$ ipython --no-banner

In [1]: import numpy as np

In [2]: from numpy import linalg as LA

In [3]: np.set_printoptions(precision=3, suppress=True, linewidth=160, sign=" ")

In [4]: def tidy(a):
   ...:     return np.round(a, 3) + 0
   ...: 

In [5]: mat = np.load("w.npy")

In [6]: tidy(mat)
Out[6]: 
array([[ 0.694,  0.374,  0.189, -0.192],
       [ 0.374,  0.38 , -0.28 , -0.132],
       [ 0.189, -0.28 ,  0.869,  0.008],
       [-0.192, -0.132,  0.008,  0.057]])

In [7]: r = LA.matrix_rank(mat)

In [8]: r
Out[8]: np.int64(2)

In [9]: null = LA.svd(mat)[2][r:].T

In [10]: LA.matrix_rank(mat.T @ mat), LA.matrix_rank(mat @ mat.T)
Out[10]: (np.int64(2), np.int64(2))

In [11]: tidy(mat @ null)
Out[11]: 
array([[ 0.,  0.],
       [ 0.,  0.],
       [ 0.,  0.],
       [ 0.,  0.]])

In [12]: [int(LA.matrix_rank(mat[:i])) for i in range(1, len(mat) + 1)]
Out[12]: [1, 2, 2, 2]

In [13]: tidy(null @ null.T)
Out[13]: 
array([[ 0.306, -0.374, -0.189,  0.192],
       [-0.374,  0.62 ,  0.28 ,  0.132],
       [-0.189,  0.28 ,  0.131, -0.008],
       [ 0.192,  0.132, -0.008,  0.943]])

In [14]: [int(LA.matrix_rank(np.delete(mat, i, axis=0))) for i in range(4)]
Out[14]: [2, 2, 2, 2]

In [15]: np.allclose(mat @ null, 0)
Out[15]: True

In [16]: K = np.load("a.npy")

In [17]: K
Out[17]: 
array([[42, -4,  9, 19, -2],
       [-4, 51, -4,  6, 14],
       [ 9, -4, 15,  8, 27],
       [19,  6,  8, 54, 11],
       [-2, 14, 27, 11, 66]])

In [18]: # symmetric, so the eigenvalues are real

In [19]: C2 = K.T @ K

In [20]: np.diag(C2)
Out[20]: array([ 2226,  2865,  1115,  3498,  5406])

In [21]: tidy(LA.svd(K, compute_uv=False) ** 2)
Out[21]: array([ 8001.707,  4056.613,  2362.682,   688.997,     0.   ])

In [22]: (K @ K.T).shape
Out[22]: (5, 5)

In [23]: arr = np.load("test18.npy")

In [24]: arr
Out[24]: 
array([[-2.,  2.,  6.,  3.],
       [-4.,  4.,  8.,  4.],
       [ 0.,  0.,  1.,  0.],
       [ 0.,  0.,  0.,  1.]])

In [25]: rng = np.random.default_rng(3008)

In [26]: Y = arr + rng.integers(-2, 3, (4, 3)) @ rng.integers(-2, 3, (3, 4))

In [27]: Y
Out[27]: 
array([[-3., 10.,  1.,  2.],
       [-6.,  8.,  4.,  2.],
       [ 2.,  0.,  1., -4.],
       [ 3., -2.,  3.,  1.]])

In [28]: LA.matrix_rank(Y - arr, tol=1e-8)
Out[28]: np.int64(3)

In [29]: tidy(np.poly(Y))
Out[29]: array([   1.,   -7.,   55., -253.,  892.])

In [30]: tidy(LA.det(2 * Y)), tidy(LA.det(Y))
Out[30]: (np.float64(14272.0), np.float64(892.0))

In [31]: np.kron(np.eye(2, dtype=int), Y)
Out[31]: 
array([[-3., 10.,  1.,  2., -0.,  0.,  0.,  0.],
       [-6.,  8.,  4.,  2., -0.,  0.,  0.,  0.],
       [ 2.,  0.,  1., -4.,  0.,  0.,  0., -0.],
       [ 3., -2.,  3.,  1.,  0., -0.,  0.,  0.],
       [-0.,  0.,  0.,  0., -3., 10.,  1.,  2.],
       [-0.,  0.,  0.,  0., -6.,  8.,  4.,  2.],
       [ 0.,  0.,  0., -0.,  2.,  0.,  1., -4.],
       [ 0., -0.,  0.,  0.,  3., -2.,  3.,  1.]])

In [32]: np.einsum("ii->", Y)
Out[32]: np.float64(7.0)

In [33]: J = np.maximum(np.array([[4], [6], [8], [-9], [-1], [2], [-9], [8], [-6], [9], [-1], [-6]]) @ np.array([[7, 3, 2, 3, 4, 3]]) + np.array([0, 4, 4, -4, -4, 5]), 0)

In [34]: J
Out[34]: 
array([[ 28,  16,  12,   8,  12,  17],
       [ 42,  22,  16,  14,  20,  23],
       [ 56,  28,  20,  20,  28,  29],
       [  0,   0,   0,   0,   0,   0],
       [  0,   1,   2,   0,   0,   2],
       [ 14,  10,   8,   2,   4,  11],
       [  0,   0,   0,   0,   0,   0],
       [ 56,  28,  20,  20,  28,  29],
       [  0,   0,   0,   0,   0,   0],
       [ 63,  31,  22,  23,  32,  32],
       [  0,   1,   2,   0,   0,   2],
       [  0,   0,   0,   0,   0,   0]])

In [35]: Y = np.array([[0, 9], [-8, 3], [0, -3], [-3, -6], [-5, 2], [0, -5]])

In [36]: LA.matrix_rank(J @ Y)
Out[36]: np.int64(2)

In [37]: J @ Y
Out[37]: 
array([[-212,  155],
       [-318,  237],
       [-424,  319],
       [   0,    0],
       [  -8,  -13],
       [-106,   73],
       [   0,    0],
       [-424,  319],
       [   0,    0],
       [-477,  360],
       [  -8,  -13],
       [   0,    0]])

In [38]: Y.T @ J.T
Out[38]: 
array([[-212, -318, -424,    0,   -8, -106,    0, -424,    0, -477,   -8,    0],
       [ 155,  237,  319,    0,  -13,   73,    0,  319,    0,  360,  -13,    0]])

In [39]: np.einsum("ik,kj->ji", J, Y)
Out[39]: 
array([[-212, -318, -424,    0,   -8, -106,    0, -424,    0, -477,   -8,    0],
       [ 155,  237,  319,    0,  -13,   73,    0,  319,    0,  360,  -13,    0]])

In [40]: np.einsum("ik,kj->ij", J, Y)
Out[40]: 
array([[-212,  155],
       [-318,  237],
       [-424,  319],
       [   0,    0],
       [  -8,  -13],
       [-106,   73],
       [   0,    0],
       [-424,  319],
       [   0,    0],
       [-477,  360],
       [  -8,  -13],
       [   0,    0]])

In [41]: d = LA.norm(J[:, None] - J[None], axis=-1)

In [42]: (d + 1e9 * np.eye(12)).round(6).argmin(axis=1)
Out[42]: array([  1,   0,   7,   6,  10,   0,   3,   2,   3,   2,   4,   3])

In [43]: LA.matrix_rank(d ** 2)
Out[43]: np.int64(5)

In [44]: tidy(d[1])
Out[44]: array([ 19.596,   0.   ,  19.596,  60.241,  58.634,  39.192,  60.241,  19.596,  60.241,  29.394,  58.634,  60.241])

In [45]: d.mean(axis=1).argmax()
Out[45]: np.int64(9)

In [46]: np.flatnonzero(d[1] < d.mean() / 2)
Out[46]: array([ 1])

In [47]: tidy(d[:5, :5])
Out[47]: 
array([[  0.   ,  19.596,  39.192,  41.   ,  39.268],
       [ 19.596,   0.   ,  19.596,  60.241,  58.634],
       [ 39.192,  19.596,   0.   ,  79.656,  78.115],
       [ 41.   ,  60.241,  79.656,   0.   ,   3.   ],
       [ 39.268,  58.634,  78.115,   3.   ,   0.   ]])

In [48]: np.unravel_index(d.round(6).argmax(), d.shape)
Out[48]: (np.int64(3), np.int64(9))

In [49]: d[1].round(6).argsort(kind="stable")[:4]
Out[49]: array([ 1,  0,  2,  7])

In [50]: Uu, s, VT = LA.svd(J)

In [51]: tidy(s)
Out[51]: array([ 162.561,    8.939,    1.992,    0.   ,    0.   ,    0.   ])

In [52]: np.argmax(s[:-1] / (s[1:] + 1e-6)) + 1
Out[52]: np.int64(3)

In [53]: Y = Uu[:, :3] @ np.diag(s[:3]) @ VT[:3]

In [54]: tidy(Y)
Out[54]: 
array([[ 28.,  16.,  12.,   8.,  12.,  17.],
       [ 42.,  22.,  16.,  14.,  20.,  23.],
       [ 56.,  28.,  20.,  20.,  28.,  29.],
       [  0.,   0.,   0.,   0.,   0.,   0.],
       [  0.,   1.,   2.,   0.,   0.,   2.],
       [ 14.,  10.,   8.,   2.,   4.,  11.],
       [  0.,   0.,   0.,   0.,   0.,   0.],
       [ 56.,  28.,  20.,  20.,  28.,  29.],
       [  0.,   0.,   0.,   0.,   0.,   0.],
       [ 63.,  31.,  22.,  23.,  32.,  32.],
       [  0.,   1.,   2.,   0.,   0.,   2.],
       [  0.,   0.,   0.,   0.,   0.,   0.]])

In [55]: tidy(LA.norm(J - Y, 2)), tidy(s[3])
Out[55]: (np.float64(0.0), np.float64(0.0))

In [56]: tidy(LA.norm(J - Y) / LA.norm(J))
Out[56]: np.float64(0.0)

In [57]: Ac = J - J.mean(axis=0)

In [58]: vecs = LA.svd(Ac)[2][:3]

In [59]: Y = Ac - Ac @ vecs.T @ vecs

In [60]: LA.norm(Y, axis=1).round(6).argmax()
Out[60]: np.int64(0)

In [61]: tidy(np.diag(vecs.T @ vecs))
Out[61]: array([ 0.82 ,  0.297,  0.505,  0.455,  0.478,  0.445])

In [62]: tidy(Y.std(axis=0))
Out[62]: array([ 0.,  0.,  0.,  0.,  0.,  0.])

In [63]: x0 = np.array([-8, -8, -5, -6])

In [64]: tidy(mat @ mat @ x0)
Out[64]: array([-8.339, -3.847, -3.669,  2.199])

In [65]: tidy((x0 - mat @ x0) @ (mat @ x0))
Out[65]: np.float64(0.0)

In [66]: np.trace(mat)
Out[66]: np.float64(2.0)

In [67]: tidy(LA.eigvalsh(2 * mat - np.eye(4)))
Out[67]: array([-1., -1.,  1.,  1.])

In [68]: F = np.load("run19.npy")

In [69]: tidy(F)
Out[69]: 
array([[-0.879, -3.7  , -0.09 ,  0.742,  0.985,  1.451, -0.708,  1.907,  1.25 , -0.171,  1.066,  0.182],
       [ 1.208,  0.648,  0.327,  1.569,  0.328,  2.036,  3.092,  0.058, -1.087, -0.825,  2.06 ,  0.795],
       [ 0.549, -0.912, -2.355, -1.721, -0.164, -1.699, -0.622, -0.295, -1.699, -1.501,  2.472,  0.848],
       [-1.647, -1.835,  0.939, -0.298, -2.059, -1.295,  2.315, -1.043, -0.457,  0.684,  0.637, -2.123],
       [ 1.977, -0.628,  0.332, -1.281, -2.017, -0.101,  0.957,  3.009, -0.572, -0.981, -1.893,  0.158],
       [-1.098,  0.939, -0.208, -0.024,  3.017, -1.374,  0.978,  2.165, -1.096, -0.582, -0.231, -2.155],
       [-1.977,  0.186,  1.567,  2.066, -0.882, -1.362, -0.878,  1.035, -2.08 , -0.293, -0.061,  2.332],
       [-0.879, -0.31 , -1.181,  1.321, -0.683,  1.345, -0.638, -1.219, -0.778, -3.384, -1.649, -1.43 ],
       [ 2.196, -1.435,  1.421,  0.388,  0.921,  0.486, -1.471, -0.922, -2.931,  1.21 , -0.311, -1.304],
       [ 0.879, -1.606,  1.091, -0.061,  1.947, -1.819,  1.478, -1.68 ,  0.874, -1.427, -1.599,  1.729],
       [ 2.087,  0.221, -0.081,  2.864, -0.774, -2.221, -0.723,  0.459,  1.666, -0.528,  1.117, -1.35 ],
       [ 0.11 , -0.772, -3.353,  1.71 ,  0.029, -0.378,  1.129, -0.002, -0.759,  2.225, -1.685,  0.668]])

In [70]: x0 = np.array([-3, -2, 2, -4, -3, -3, 4, 1, 0, -4, 5, 5])

In [71]: rhs = F @ x0

In [72]: c, lr = np.zeros(12), 1 / LA.norm(F, 2) ** 2

In [73]: for i in range(60):
    ...:     c -= lr * F.T @ (F @ c - rhs)
    ...:     if i % 10 == 0: print(i, round(LA.norm(F @ c - rhs), 3))
    ...: 
0 0.0
10 0.0
20 0.0
30 0.0
40 0.0
50 0.0

In [74]: tidy(c)
Out[74]: array([-3., -2.,  2., -4., -3., -3.,  4.,  1.,  0., -4.,  5.,  5.])

In [75]: tidy(LA.cond(F))
Out[75]: np.float64(1.0)
